% python3 -q
>>> import numpy as np
>>> np.set_printoptions(precision=1, suppress=True, linewidth=160)
>>> def rnd(a):
...     return np.round(a, 1) + 0
... 
>>> E = np.load("a.npy")
>>> E
array([[ 12.7,   3.3, -15.1],
       [-10.6, -15.5,   6.9],
       [  7.3,  -7.4, -17.1],
       [  8.9,  -9. , -15.5],
       [ -6.3,  18.1,   5.7],
       [-16.2,  -1.2, -11.7],
       [  1.1,  -4.3, -19.5],
       [ 12.2,  -7.6, -14. ],
       [-15.8, -10.2,   7. ],
       [ -4.5,  14.8,  12.7],
       [-12. ,  -0.6, -16. ],
       [ 18.9,  -2.8,   6. ],
       [-19. ,   5.5,   2.6],
       [-11.1,  -4.4,  16.1],
       [-17.4,  -9.7,  -1.6],
       [ -7.2,  -4.6, -18.1],
       [ -7.4, -16.1,  -9.3],
       [ -0.4,  -2. , -19.9],
       [ -4.7,  19.4,  -0.6],
       [ -5.6,  16.8,  -9.2],
       [  5.3, -18.4,  -5.7],
       [ 14.5,  -2.9,  13.5]])
>>> basis = E[[20, 12]].astype(float)
>>> for _ in range(7):
...     z = np.linalg.norm(E[:, None] - basis, axis=-1).argmin(axis=1)
...     basis = np.array([E[z == j].mean(axis=0) for j in range(2)])
... 
>>> z
array([0, 1, 0, 0, 1, 1, 0, 0, 1, 1, 1, 0, 1, 1, 1, 0, 0, 0, 1, 1, 0, 0])
>>> rnd(basis)
array([[  6. ,  -6.5, -10.4],
       [-11.2,   3. ,   1.1]])
>>> np.abs(basis[1] - basis[0]).argmax()
np.int64(0)
>>> rnd(basis[1] - basis[0])
array([-17.2,   9.5,  11.5])
>>> np.bincount(z)
array([11, 11])
>>> vec = np.array([0, 3, -1])
>>> target = E @ vec
>>> rnd(np.linalg.solve(E.T @ E, E.T @ target))
array([ 0.,  3., -1.])
>>> rnd(np.linalg.lstsq(E, target)[0])
array([ 0.,  3., -1.])
>>> rng = np.random.default_rng(779586)
>>> target = target + 0.1 * rng.normal(size=22)
>>> rnd(target)
array([ 25. , -53.4,  -5.1, -11.5,  48.5,   8.1,   6.6,  -8.7, -37.7,  31.7,  14.2, -14.2,  14. , -29.4, -27.4,   4.3, -39.2,  13.9,  58.8,  59.7, -49.7,
       -22.2])
>>> c, *_ = np.linalg.lstsq(E, target)
>>> rnd(c)
array([ 0.,  3., -1.])
>>> rnd(E.T @ (target - E @ c))
array([0., 0., 0.])
>>> rnd(np.linalg.norm(target - E @ c))
np.float64(0.4)
>>> mat = np.load("layer13.npy")
>>> mat
array([[ -9, -12, -12,  -9, -10],
       [  1,  -2,  -2,   1,   0],
       [ -7, -10, -10,  -7,  -8],
       [ -2,  -5,  -5,  -2,  -3],
       [  1,  -2,  -2,   1,   0],
       [ -8, -11, -11,  -8,  -9],
       [ -7, -10, -10,  -7,  -8],
       [ -7, -10, -10,  -7,  -8],
       [  2,  -1,  -1,   2,   1]])
>>> M2 = mat + rng.integers(-2, 3, (9, 2)) @ rng.integers(-2, 3, (2, 5))
>>> M2
array([[ -7, -11, -13,  -9, -13],
       [  3,   0,  -4,   3,  -4],
       [ -4,  -8, -12,  -6, -13],
       [ -2,  -6,  -4,  -4,  -2],
       [  3,  -2,  -2,  -1,  -2],
       [ -6,  -9, -13,  -6, -13],
       [ -8, -11,  -9,  -8,  -6],
       [ -8,  -9, -11,  -4,  -8],
       [  1,  -1,  -1,   3,   2]])
>>> np.linalg.matrix_rank(M2 - mat, tol=1e-8)
np.int64(2)
>>> rnd(np.linalg.svd(M2 - mat, compute_uv=False))
array([11.6,  5.3,  0. ,  0. ,  0. ])
>>> np.abs(M2 - mat).sum(axis=1)
array([ 7, 12, 13,  5,  6, 12,  6,  6,  3])
>>> np.unique(mat.round(6), axis=0).shape
(6, 5)
>>> np.abs(np.diag(np.linalg.qr(mat)[1])) > 1e-9
array([ True,  True, False, False, False])
>>> np.linalg.lstsq(mat[:-1].T, mat[-1])[2]
np.int32(2)
>>> rnd(mat @ np.linalg.pinv(mat) @ mat)
array([[ -9., -12., -12.,  -9., -10.],
       [  1.,  -2.,  -2.,   1.,   0.],
       [ -7., -10., -10.,  -7.,  -8.],
       [ -2.,  -5.,  -5.,  -2.,  -3.],
       [  1.,  -2.,  -2.,   1.,   0.],
       [ -8., -11., -11.,  -8.,  -9.],
       [ -7., -10., -10.,  -7.,  -8.],
       [ -7., -10., -10.,  -7.,  -8.],
       [  2.,  -1.,  -1.,   2.,   1.]])
>>> M2 = mat / np.linalg.norm(mat, axis=1, keepdims=True)
>>> cov = M2 @ M2.T
>>> rnd(np.linalg.norm(M2, axis=1))
array([1., 1., 1., 1., 1., 1., 1., 1., 1.])
>>> (np.abs(cov) > 0.9).astype(int)
array([[1, 0, 1, 1, 0, 1, 1, 1, 0],
       [0, 1, 0, 0, 1, 0, 0, 0, 0],
       [1, 0, 1, 1, 0, 1, 1, 1, 0],
       [1, 0, 1, 1, 0, 1, 1, 1, 0],
       [0, 1, 0, 0, 1, 0, 0, 0, 0],
       [1, 0, 1, 1, 0, 1, 1, 1, 0],
       [1, 0, 1, 1, 0, 1, 1, 1, 0],
       [1, 0, 1, 1, 0, 1, 1, 1, 0],
       [0, 0, 0, 0, 0, 0, 0, 0, 1]])
>>> rnd(np.degrees(np.arccos(np.clip(cov[3, 6], -1, 1))))
np.float64(12.6)
>>> rnd(cov)
array([[ 1. ,  0.4,  1. ,  1. ,  0.4,  1. ,  1. ,  1. , -0.3],
       [ 0.4,  1. ,  0.4,  0.6,  1. ,  0.4,  0.4,  0.4,  0.8],
       [ 1. ,  0.4,  1. ,  1. ,  0.4,  1. ,  1. ,  1. , -0.3],
       [ 1. ,  0.6,  1. ,  1. ,  0.6,  1. ,  1. ,  1. ,  0. ],
       [ 0.4,  1. ,  0.4,  0.6,  1. ,  0.4,  0.4,  0.4,  0.8],
       [ 1. ,  0.4,  1. ,  1. ,  0.4,  1. ,  1. ,  1. , -0.3],
       [ 1. ,  0.4,  1. ,  1. ,  0.4,  1. ,  1. ,  1. , -0.3],
       [ 1. ,  0.4,  1. ,  1. ,  0.4,  1. ,  1. ,  1. , -0.3],
       [-0.3,  0.8, -0.3,  0. ,  0.8, -0.3, -0.3, -0.3,  1. ]])
